% python3 -q
>>> import numpy as np
>>> import numpy.linalg as la
>>> np.set_printoptions(precision=3, suppress=True, linewidth=120, sign=" ")
>>> M2 = np.array([[-8, 7, 2, 9, 6, -3, -2, 7, 9, 9, -3, 2],
...     [7, 7, 6, -9, -3, -8, 9, -9, -8, -2, 4, -2],
...     [-1, 3, -3, 6, 0, -6, 0, 8, 9, 6, 8, -3],
...     [-8, -8, 6, -9, 9, 3, -6, -5, -6, 5, 0, -3],
...     [2, 3, -7, 9, 5, -5, 8, 1, 4, 6, 6, 4],
...     [0, 3, -3, -2, 3, 4, 8, 4, -9, -6, -7, 6],
...     [4, 7, 5, 9, -7, -6, -2, 5, 9, -6, -1, 1],
...     [-9, -6, 6, 6, 1, 5, -3, -2, -1, -1, -6, -6],
...     [8, 6, 1, 1, 1, 6, 3, -5, -3, -4, -8, 7],
...     [7, -2, 8, -4, 9, -5, 4, 2, -7, 8, 2, 6],
...     [-4, -2, -8, -2, -6, 3, 5, 8, -6, -4, 8, -9],
...     [7, -1, -9, -6, 6, -6, -4, 8, 9, -3, 7, -9]])
>>> M2[-1] = M2[0]
>>> J = M2 + 0.3 * np.eye(12)
>>> print(J)
[[-7.7  7.   2.   9.   6.  -3.  -2.   7.   9.   9.  -3.   2. ]
 [ 7.   7.3  6.  -9.  -3.  -8.   9.  -9.  -8.  -2.   4.  -2. ]
 [-1.   3.  -2.7  6.   0.  -6.   0.   8.   9.   6.   8.  -3. ]
 [-8.  -8.   6.  -8.7  9.   3.  -6.  -5.  -6.   5.   0.  -3. ]
 [ 2.   3.  -7.   9.   5.3 -5.   8.   1.   4.   6.   6.   4. ]
 [ 0.   3.  -3.  -2.   3.   4.3  8.   4.  -9.  -6.  -7.   6. ]
 [ 4.   7.   5.   9.  -7.  -6.  -1.7  5.   9.  -6.  -1.   1. ]
 [-9.  -6.   6.   6.   1.   5.  -3.  -1.7 -1.  -1.  -6.  -6. ]
 [ 8.   6.   1.   1.   1.   6.   3.  -5.  -2.7 -4.  -8.   7. ]
 [ 7.  -2.   8.  -4.   9.  -5.   4.   2.  -7.   8.3  2.   6. ]
 [-4.  -2.  -8.  -2.  -6.   3.   5.   8.  -6.  -4.   8.3 -9. ]
 [-8.   7.   2.   9.   6.  -3.  -2.   7.   9.   9.  -3.   2.3]]
>>> W1 = np.array([[-5, -2, 5, 0, 1, -4],
...     [-3, 2, -5, 2, 0, -1],
...     [5, 5, -5, 3, -5, 0],
...     [-3, 0, -2, -5, 2, -5],
...     [3, 0, 3, -3, -3, -1],
...     [0, 1, 0, -1, 2, 5],
...     [-2, 2, 3, -3, 1, 2],
...     [5, -1, 2, 4, 1, -5],
...     [-5, -3, 3, 2, 3, -5],
...     [-5, 3, 1, 4, 1, 4],
...     [5, 4, 3, -2, 1, 4],
...     [5, 2, 3, 0, 4, -3]])
>>> b = np.array([2, 1, 2, 0, 0, 1])
>>> hid = np.maximum(J @ W1 + b, 0)
>>> print(la.matrix_rank(hid))
6
>>> cent = np.array([[0, 3, 0], [2, 3, 0], [0, 2, 2], [3, 2, 1], [1, 2, 0], [1, 2, 3]])
>>> print(W1 @ cent)
[[ -7 -17  -2]
 [  9 -11 -11]
 [ 14  16  -7]
 [-18 -29 -24]
 [-13   1   0]
 [  6  15  14]
 [ -2   6   9]
 [  6  16  -7]
 [ -2 -18  -7]
 [ 23  14  18]
 [  7  39  16]
 [  5  29  -3]]
>>> vec = np.array([1, 4, 6, 7, 4, 2, 1, 5, 1, 1, 2, 9])
>>> h1 = np.maximum(J @ vec, 0)
>>> print(J.T @ h1)
[ -685.81  4271.1   1160.24  5226.2   3227.86 -2658.82  1166.39  3798.6   3823.09  3944.29  -702.7   2730.81]
>>> f = np.array([6, -6, -5, 4, 2, -1, 8, -6, -2, -8, -3, -5])
>>> M2 = J + np.outer(f, np.eye(12)[9])
>>> print(la.matrix_rank(la.inv(M2) - la.inv(J), tol=1e-8))
1
>>> print(np.round(la.det(M2) / la.det(J), 3), round(1 + la.solve(J, f)[9], 3))
-1.604 -1.604
>>> print(J.mean(axis=0))
[-0.808  2.108  1.275  1.942  2.025 -1.225  1.858  1.775  0.025  1.692  0.025  0.442]
>>> print(J.sum(axis=0))
[ -9.7  25.3  15.3  23.3  24.3 -14.7  22.3  21.3   0.3  20.3   0.3   5.3]
>>> print(la.svd(J, compute_uv=False))
[ 40.144  30.492  27.815  24.982  20.687  14.151  11.574   9.831   5.188   2.999   1.225   0.132]
>>> print(J.sum(axis=1))
[ 35.3  -7.7  27.3 -21.7  36.3   1.3  18.3 -15.7  13.3  28.3 -16.7  35.3]
>>> cov = J.T @ J
>>> print(la.matrix_rank(cov))
12
>>> print(la.svd(J, compute_uv=False) ** 2)
[ 1611.525   929.745   773.659   624.109   427.954   200.261   133.95     96.654    26.912     8.994     1.5
     0.017]
>>> print(round(float(np.trace(cov)), 3), round((J ** 2).sum(), 3))
4835.28 4835.28
>>> print(la.eigvalsh(cov)[::-1])
[ 1611.525   929.745   773.659   624.109   427.954   200.261   133.95     96.654    26.912     8.994     1.5
     0.017]
>>> print((J @ J.T).shape)
(12, 12)
>>> print(np.diag(cov))
[ 467.29  371.29  335.29  577.69  367.09  301.49  314.89  405.89  614.29  436.89  356.89  286.29]
